>>> import numpy as np
>>> np.set_printoptions(precision=2, suppress=True, linewidth=160, legacy="1.25")
>>> rnd = lambda a: np.round(a, 2) + 0
>>> rng = np.random.default_rng(7956)
>>> idx = rng.integers(0, 2, 7)
>>> J = np.triu((idx[:, None] == idx) & (rng.random((7, 7)) < 0.8), 1).astype(int)
>>> J += J.T
>>> J
array([[0, 1, 1, 0, 0, 0, 0],
       [1, 0, 1, 0, 0, 0, 0],
       [1, 1, 0, 0, 0, 0, 0],
       [0, 0, 0, 0, 0, 1, 1],
       [0, 0, 0, 0, 0, 1, 1],
       [0, 0, 0, 1, 1, 0, 1],
       [0, 0, 0, 1, 1, 1, 0]])
>>> np.linalg.cond(J) > 100
True
>>> rnd(np.linalg.norm(J, 2) / np.linalg.norm(J))
0.64
>>> np.linalg.matrix_rank(J, rtol=0.1)
6
>>> print(np.linalg.lstsq(J[:-1].T, J[-1])[2])
5
>>> out = J / np.sqrt((J ** 2).mean(axis=1, keepdims=True))
>>> print(rnd(out[0]))
[0.   1.87 1.87 0.   0.   0.   0.  ]
>>> F = np.loadtxt("m.csv", delimiter=",")
>>> rnd(F)
array([[-0.12,  0.28,  0.55,  0.39],
       [ 0.23, -0.26, -0.22,  0.89],
       [-0.94, -0.17, -0.27,  0.14],
       [ 0.23, -0.26, -0.59, -0.14],
       [ 0.  ,  0.87, -0.47,  0.13]])
>>> O, vecs = np.linalg.qr(F[:, :2])[0], np.linalg.qr(F[:, 2:])[0]
>>> s = np.linalg.svd(O.T @ vecs, compute_uv=False)
>>> rnd(np.linalg.norm(O @ O.T - vecs @ vecs.T, 2))
1.0
>>> hat = F @ np.linalg.solve(F.T @ F, F.T)
>>> rnd(np.diag(hat))
array([0.55, 0.97, 1.  , 0.49, 1.  ])
>>> rnd((np.eye(5) - hat) @ F)
array([[0., 0., 0., 0.],
       [0., 0., 0., 0.],
       [0., 0., 0., 0.],
       [0., 0., 0., 0.],
       [0., 0., 0., 0.]])
>>> np.linalg.matrix_rank(np.eye(5) - hat)
1
>>> rnd(np.linalg.eigvalsh(hat))
array([0., 1., 1., 1., 1.])
>>> rnd(F[:, 2] @ F[:, 3])
0.0
>>> rnd(np.linalg.pinv(F))
array([[-0.12,  0.23, -0.94,  0.23,  0.  ],
       [ 0.28, -0.26, -0.17, -0.26,  0.87],
       [ 0.55, -0.22, -0.27, -0.59, -0.47],
       [ 0.39,  0.89,  0.14, -0.14,  0.13]])
>>> rnd(F @ F.T)
array([[ 0.55,  0.12, -0.03, -0.48,  0.03],
       [ 0.12,  0.97,  0.01,  0.13, -0.01],
       [-0.03,  0.01,  1.  , -0.03,  0.  ],
       [-0.48,  0.13, -0.03,  0.49,  0.03],
       [ 0.03, -0.01,  0.  ,  0.03,  1.  ]])
>>> rnd(F.T @ F)
array([[1., 0., 0., 0.],
       [0., 1., 0., 0.],
       [0., 0., 1., 0.],
       [0., 0., 0., 1.]])
>>> out = np.c_[F[:, :3] @ np.array([[-8, -4, 8], [3, 4, 7], [4, -5, 7]]), np.array([-1, -2, -1, -2, 3])]
>>> rnd(out)
array([[  3.98,  -1.19,   4.87,  -1.  ],
       [ -3.55,  -0.88,  -1.52,  -2.  ],
       [  5.9 ,   4.44, -10.56,  -1.  ],
       [ -5.02,   0.96,  -4.1 ,  -2.  ],
       [  0.72,   5.85,   2.78,   3.  ]])
>>> np.linalg.matrix_rank(out)
4
>>> np.linalg.matrix_rank(np.c_[F, out])
5
>>> rnd(np.linalg.lstsq(F, out[:, 0])[0])
array([-8.,  3.,  4.,  0.])
>>> rnd(np.linalg.norm(out - F @ np.linalg.lstsq(F, out)[0], axis=0))
array([0.  , 0.  , 0.  , 1.91])
>>> K = np.load("x.npy")
>>> K
array([[6., 4., 2.],
       [4., 6., 2.],
       [2., 2., 3.]])
>>> hat = np.triu(np.array([[9, 8, 3], [5, 3, 5], [7, 1, 0]]), 1) + np.eye(3)
>>> out = hat @ K @ np.linalg.inv(hat)
>>> np.linalg.matrix_rank(out)
3
>>> np.trace(out), np.trace(K)
(15.0, 15.0)
>>> f, r1 = F[4], F[1]
>>> rnd(f @ r1)
-0.01
>>> pr = (f @ r1) / (f @ f) * f
>>> rnd(np.outer(f, r1))
array([[ 0.  ,  0.  ,  0.  ,  0.  ],
       [ 0.2 , -0.23, -0.19,  0.77],
       [-0.11,  0.12,  0.1 , -0.42],
       [ 0.03, -0.03, -0.03,  0.12]])
>>> rnd(pr)
array([ 0.  , -0.01,  0.  ,  0.  ])
>>> rnd(r1 - pr)
array([ 0.23, -0.26, -0.23,  0.89])
>>> np.linalg.matrix_rank(np.outer(f, r1))
1
>>> rnd((r1 - pr) @ f)
0.0
